$ python3 -q
>>> import numpy as np
>>> np.set_printoptions(suppress=True, linewidth=200)
>>> def rd(a):
...     return np.round(a, 3) + 0
... 
>>> data = np.loadtxt("x.csv", delimiter=",")
>>> data
array([[-1.,  1.,  1., -2.,  1.,  0.,  0., -2.,  2.,  0.],
       [ 1., -1., -1., -1.,  2., -2.,  0.,  2.,  2.,  0.],
       [ 0.,  1.,  1.,  1.,  0.,  1.,  0., -2.,  1.,  0.],
       [ 0., -1.,  0.,  0.,  0., -1.,  0.,  1., -2.,  0.],
       [-2.,  2.,  1., -2.,  2., -2.,  0., -2.,  2.,  0.],
       [ 2.,  0., -1., -1.,  0., -1.,  0.,  1., -2.,  0.],
       [ 0.,  0.,  0.,  0.,  0.,  0.,  2.,  0.,  0., -2.],
       [-2.,  2., -1.,  1.,  2., -1.,  0., -1., -1.,  0.],
       [-1.,  0., -2., -2., -2., -2.,  0., -2., -2.,  0.],
       [ 0.,  0.,  0.,  0.,  0.,  0.,  1.,  0.,  0., -2.]])
>>> f = np.array([-7, -5, -9, 0, -2, -6, -4, 5, 6, -1])
>>> other = data + np.outer(f, np.eye(10)[0])
>>> np.linalg.matrix_rank(np.linalg.inv(other) - np.linalg.inv(data), tol=1e-8)
np.int64(1)
>>> other
array([[-8.,  1.,  1., -2.,  1.,  0.,  0., -2.,  2.,  0.],
       [-4., -1., -1., -1.,  2., -2.,  0.,  2.,  2.,  0.],
       [-9.,  1.,  1.,  1.,  0.,  1.,  0., -2.,  1.,  0.],
       [ 0., -1.,  0.,  0.,  0., -1.,  0.,  1., -2.,  0.],
       [-4.,  2.,  1., -2.,  2., -2.,  0., -2.,  2.,  0.],
       [-4.,  0., -1., -1.,  0., -1.,  0.,  1., -2.,  0.],
       [-4.,  0.,  0.,  0.,  0.,  0.,  2.,  0.,  0., -2.],
       [ 3.,  2., -1.,  1.,  2., -1.,  0., -1., -1.,  0.],
       [ 5.,  0., -2., -2., -2., -2.,  0., -2., -2.,  0.],
       [-1.,  0.,  0.,  0.,  0.,  0.,  1.,  0.,  0., -2.]])
>>> np.linalg.matrix_rank(other - data)
np.int64(1)
>>> A = np.arange(64).reshape(8, 8) + 4
>>> A
array([[ 4,  5,  6,  7,  8,  9, 10, 11],
       [12, 13, 14, 15, 16, 17, 18, 19],
       [20, 21, 22, 23, 24, 25, 26, 27],
       [28, 29, 30, 31, 32, 33, 34, 35],
       [36, 37, 38, 39, 40, 41, 42, 43],
       [44, 45, 46, 47, 48, 49, 50, 51],
       [52, 53, 54, 55, 56, 57, 58, 59],
       [60, 61, 62, 63, 64, 65, 66, 67]])
>>> other = np.array([[3, 0], [-4, -3], [0, 2], [2, 3], [3, -5], [-4, 2], [3, 3], [3, -2]])
>>> np.vstack([A, other.T]).shape
(10, 8)
>>> np.linalg.matrix_rank(np.vstack([A, other.T]))
np.int64(4)
>>> np.einsum("ij->j", A)
array([256, 264, 272, 280, 288, 296, 304, 312])
>>> A @ other
array([[ 57,   4],
       [105,   4],
       [153,   4],
       [201,   4],
       [249,   4],
       [297,   4],
       [345,   4],
       [393,   4]])
>>> np.einsum("ij,ij->i", A, A)
array([  492,  1964,  4460,  7980, 12524, 18092, 24684, 32300])
